% ipython --no-banner

In [1]: import numpy as np

In [2]: import numpy.linalg as la

In [3]: np.set_printoptions(precision=2, suppress=True, linewidth=140, sign=" ")

In [4]: K = np.loadtxt("w.csv", delimiter=",")

In [5]: print(K)
[[ 0.28 -0.37  0.    0.26]
 [-0.37  0.48  0.   -0.34]
 [ 0.    0.    0.    0.  ]
 [ 0.26 -0.34  0.    0.24]]

In [6]: rng = np.random.default_rng(294)

In [7]: labels = rng.permutation(4)

In [8]: print(labels)
[ 1  2  3  0]

In [9]: M2 = K[labels][:, labels]

In [10]: print(np.diag(M2))
[ 0.48  0.    0.24  0.28]

In [11]: print(round(float(la.det(M2)), 2), round(float(la.det(K[labels])), 2))
0.0 0.0

In [12]: print(M2)
[[ 0.48  0.   -0.34 -0.37]
 [ 0.    0.    0.    0.  ]
 [-0.34  0.    0.24  0.26]
 [-0.37  0.    0.26  0.28]]

In [13]: print(np.abs(np.diag(la.qr(K)[1])) > 1e-9)
[ True False False False]

In [14]: print(np.round(np.poly(K), 2) + 0)
[ 1. -1.  0.  0.  0.]

In [15]: print(np.round(la.eigvals(K), 2) + 0)
[ 0.  1.  0.  0.]

In [16]: print(np.round(la.det(2 * K), 2), round(float(la.det(K)), 2))
0.0 0.0

In [17]: print(np.kron(np.eye(2, dtype=int), K))
[[ 0.28 -0.37  0.    0.26  0.   -0.    0.    0.  ]
 [-0.37  0.48  0.   -0.34 -0.    0.    0.   -0.  ]
 [ 0.    0.    0.    0.    0.    0.    0.    0.  ]
 [ 0.26 -0.34  0.    0.24  0.   -0.    0.    0.  ]
 [ 0.   -0.    0.    0.    0.28 -0.37  0.    0.26]
 [-0.    0.    0.   -0.   -0.37  0.48  0.   -0.34]
 [ 0.    0.    0.    0.    0.    0.    0.    0.  ]
 [ 0.   -0.    0.    0.    0.26 -0.34  0.    0.24]]

In [18]: t = np.radians(36)

In [19]: r_ = np.eye(4)

In [20]: r_[2, 2] = r_[0, 0] = np.cos(t)

In [21]: r_[2, 0], r_[0, 2] = -np.sin(t), np.sin(t)

In [22]: print(r_)
[[ 0.81  0.    0.59  0.  ]
 [ 0.    1.    0.    0.  ]
 [-0.59  0.    0.81  0.  ]
 [ 0.    0.    0.    1.  ]]

In [23]: M2 = K @ r_.T

In [24]: print(np.abs(M2 - K).max(axis=0))
[ 0.07  0.    0.22  0.  ]

In [25]: print(np.allclose(la.norm(K, axis=1), la.norm(M2, axis=1)))
True

In [26]: print((r_ != 0).astype(int))
[[ 1  0  1  0]
 [ 0  1  0  0]
 [ 1  0  1  0]
 [ 0  0  0  1]]

In [27]: print((la.matrix_power((r_ != 0) + (r_.T != 0) + np.eye(4), 4) > 0).astype(int))
[[ 1  0  1  0]
 [ 0  1  0  0]
 [ 1  0  1  0]
 [ 0  0  0  1]]

In [28]: print(np.sort(la.eigvals(r_).real))
[ 0.81  0.81  1.    1.  ]

In [29]: print(round(la.det(r_), 2))
1.0

In [30]: F = np.loadtxt("layer16.csv", delimiter=",")

In [31]: print(F)
[[-1.  4. -3.  2. -1.  3. -3.  4.  3.  2.  2.]
 [-5. -1. -5. -5.  3.  1. -4. -4.  1.  3.  1.]
 [-2. -4. -4. -2.  1.  2. -4. -1.  0.  2.  3.]
 [-1.  5.  5.  4. -3. -2.  5. -4.  0.  2.  1.]
 [ 1. -3. -4.  3.  2.  2. -2. -5.  0.  3.  0.]
 [-5.  3.  5.  2.  5. -4.  3.  5.  0.  3.  1.]
 [ 3.  2.  3.  0. -3. -5.  5.  5.  1.  3.  3.]
 [ 2.  4. -2. -1. -4.  3.  3. -4.  3.  3.  3.]
 [ 0.  0.  0.  0.  0.  0.  0.  0.  1.  3. -5.]
 [ 0.  0.  0.  0.  0.  0.  0.  0. -3.  9. -1.]
 [ 0.  0.  0.  0.  0.  0.  0.  0. -7.  4. -7.]]

In [32]: M2 = la.inv(F)

In [33]: print(round(float(la.slogdet(F)[0]), 2))
-1.0

In [34]: x0 = np.array([-2, 2, 2, -1, 0, -3, 1, 3, 3, -1, -2])

In [35]: y = F @ x0

In [36]: print(y)
[  5. -18. -31.  13. -45.  49.  33. -17.  10. -16. -11.]

In [37]: print(np.round(la.solve(F, -1 * y), 2) + 0)
[ 2. -2. -2.  1.  0.  3. -1. -3. -3.  1.  2.]

In [38]: print(la.solve(F.T, F[0]))
[ 1. -0.  0.  0.  0.  0. -0.  0.  0. -0.  0.]

In [39]: print(np.round(la.solve(F, F[:, 4]), 2) + 0)
[ 0.  0.  0.  0.  1.  0.  0.  0.  0.  0.  0.]

In [40]: J = np.loadtxt("out8.csv", delimiter=",")

In [41]: print(J)
[[ 1.79 -2.96 -4.76 -2.75  1.72]
 [ 0.65 -4.28  2.84 -2.93 -4.55]
 [-2.08 -1.28 -3.7   2.8  -1.01]
 [ 1.23 -3.01 -3.39 -2.24  0.41]
 [ 0.38 -2.69 -3.   -1.08 -0.31]
 [ 0.85 -3.21 -1.86 -2.05 -0.93]
 [-2.6  -1.36 -2.37  3.23 -2.27]
 [ 0.99 -3.25 -2.   -2.23 -0.76]
 [ 0.46 -4.04  2.23 -2.49 -4.19]
 [-0.09 -4.13  3.71 -2.04 -5.57]
 [ 1.58 -3.05 -3.94 -2.63  0.99]
 [ 0.54 -3.53  0.06 -2.07 -2.53]
 [-1.48 -2.35 -0.63  1.12 -3.02]
 [-1.87 -0.57 -6.97  3.3   1.54]
 [-2.81 -1.5  -1.39  3.31 -3.11]
 [ 2.83 -4.9   0.94 -5.73 -2.04]
 [-0.77 -1.93 -3.72  0.84 -0.35]]

In [42]: dist = la.norm(J[:, None] - J[None], axis=-1)

In [43]: print((dist + 1e9 * np.eye(17)).round(6).argmin(axis=1))
[ 10   8   6  10   3   7  14   5   1   1   3   5  14   2   6  11   4]

In [44]: print(dist.mean(axis=1).argmax())
13

In [45]: print(np.flatnonzero(dist[3] < dist.mean() / 2))
[  0   3   4   5   7  10]

In [46]: print(dist[:5, :5])
[[  0.    10.01   7.56   2.04   3.47]
 [ 10.01   0.    10.23   8.11   7.62]
 [  7.56  10.23   0.     6.44   4.91]
 [  2.04   8.11   6.44   0.     1.68]
 [  3.47   7.62   4.91   1.68   0.  ]]

In [47]: print(dist[3].round(6).argsort(kind="stable")[:4])
[  3  10   4   7]

In [48]: print(la.matrix_rank(dist ** 2))
4

In [49]: print(np.unravel_index(dist.round(6).argmax(), dist.shape))
(np.int64(9), np.int64(13))

In [50]: Xs = J - J.mean(axis=0)

In [51]: left, sig, vt = la.svd(Xs, full_matrices=False)

In [52]: print(np.round(Xs.mean(axis=0), 2) + 0)
[ 0.  0.  0.  0.  0.]

In [53]: print(np.round(sig ** 2 / (sig ** 2).sum(), 2) + 0)
[ 0.65  0.35  0.    0.    0.  ]

In [54]: print(la.matrix_rank(Xs))
2

In [55]: left, sig, vt = la.svd(J)

In [56]: print(np.argmax(sig[:-1] / (sig[1:] + 1e-6)) + 1)
3

In [57]: M2 = left[:, :3] @ np.diag(sig[:3]) @ vt[:3]

In [58]: print(la.matrix_rank(M2))
3

In [59]: print(round(la.norm(J - M2, 2), 2), round(sig[3], 2))
0.0 0.0

In [60]: print(np.round(la.norm(J - M2) / la.norm(J), 2))
0.0

In [61]: mat = np.load("block11.npy")

In [62]: print(mat)
[[ 0.49 -0.05 -0.82 -0.78  0.76  0.01  1.67  1.19]
 [ 0.98  1.67 -0.32 -0.31  0.65 -2.02  2.16 -0.58]
 [ 2.27  0.94  1.89 -1.02 -0.51 -1.27  0.78 -0.86]
 [ 4.98  1.94  3.42 -2.55  0.19 -2.83  2.85 -0.68]
 [ 2.24 -0.68  0.86 -1.82  0.3   0.11  1.98  1.97]
 [ 3.17  1.15  0.66 -2.08  0.92 -1.72  3.74  1.3 ]
 [ 4.12  0.41  3.32 -1.96 -0.73 -0.96  0.85 -0.06]
 [ 2.61  2.54  2.63 -0.64 -0.27 -3.09  0.97 -2.8 ]
 [ 2.17  1.22  1.92 -0.79 -0.45 -1.19  0.58 -0.75]
 [ 3.21  0.99  0.53 -2.22  0.81 -1.63  3.69  1.28]
 [ 4.46 -1.34  1.5  -3.7   0.38  0.77  3.59  3.94]
 [ 2.62  2.65  2.47 -0.61 -0.18 -3.13  1.02 -2.71]
 [ 1.88  3.25 -0.38 -0.56  1.27 -3.83  3.93 -1.43]
 [ 0.98  1.91 -0.19 -0.22  0.47 -1.87  2.06 -0.81]
 [ 5.03  0.29  1.95 -3.16  0.69 -1.28  3.95  2.24]
 [ 0.75  1.67 -0.06 -0.54  0.75 -2.02  1.87 -0.7 ]
 [ 2.67  1.08  1.39 -1.51  0.33 -1.65  2.05  0.47]
 [ 1.81 -0.71  1.5  -1.3  -0.35  0.57  0.19  0.96]
 [ 4.5   1.9   3.96 -1.76 -0.7  -2.62  1.23 -2.09]
 [ 1.74  3.38 -0.19 -0.77  1.36 -4.2   4.12 -1.3 ]
 [ 3.15  2.68  1.77 -1.45  0.29 -3.37  2.69 -1.56]
 [ 2.04  0.93  2.   -0.89 -0.34 -1.37  0.63 -0.97]
 [ 3.54 -1.37  2.86 -2.48 -0.77  0.93  0.44  1.69]
 [ 1.31  3.35  0.1  -0.06  0.89 -3.71  2.45 -2.47]
 [ 2.46 -0.81  0.88 -1.56  0.11  0.37  1.73  2.15]
 [ 3.08  2.64  1.82 -1.32  0.25 -3.25  2.73 -1.66]
 [ 3.58  2.85  1.22 -1.94  1.01 -3.67  4.28 -0.42]
 [ 1.7   3.34 -0.46 -0.8   1.46 -3.99  4.01 -1.41]
 [ 4.05  0.4   3.42 -2.03 -0.6  -0.68  0.66 -0.05]
 [ 1.43  1.54 -1.02 -0.84  1.25 -2.19  3.36  0.09]]

In [63]: x0 = np.array([0, -5, -5, -5, 4, 5, 4, -4])

In [64]: y = mat @ x0

In [65]: print(np.round(la.solve(mat.T @ mat, mat.T @ y), 2) + 0)
[ 0. -5. -5. -5.  4.  5.  4. -4.]

In [66]: y = y + 0.05 * rng.normal(size=30)

In [67]: print(y)
[ 13.25  -1.72 -10.82 -13.37   9.98   6.15 -12.88 -24.09 -14.1    8.29  21.66 -23.99  -4.2   -3.51   7.8   -2.21  -5.36   0.92 -23.07
  -6.04 -13.7  -12.1    1.44 -12.2    8.08 -13.33  -6.27  -2.78 -11.9    8.74]

In [68]: c, *_ = la.lstsq(mat, y)

In [69]: print(np.round(mat.T @ (y - mat @ c), 2) + 0)
[ 0.  0.  0.  0.  0.  0.  0.  0.]

In [70]: print(c.round())
[ 0. -5. -5. -5.  4.  5.  4. -4.]

In [71]: print(c)
[ 0.15 -4.94 -5.18 -5.01  3.9   4.97  3.88 -3.97]

In [72]: Xs = mat - mat.mean(axis=0)

In [73]: left, sig, vt = la.svd(Xs, full_matrices=False)

In [74]: print(la.matrix_rank(Xs))
8

In [75]: print(np.round(Xs.mean(axis=0), 2) + 0)
[ 0.  0.  0.  0.  0.  0.  0.  0.]

In [76]: print((np.sign(left[:, 0]) == np.sign(left[0, 0])).astype(int))
[ 1  0  1  0  1  1  1  0  1  1  1  0  0  0  1  0  1  1  0  0  0  1  1  0  1  0  0  0  1  0]

In [77]: print(np.abs(left[:, 0]).argmax())
10

In [78]: print(sig)
[ 14.39  10.15   8.77   0.72   0.65   0.55   0.48   0.32]
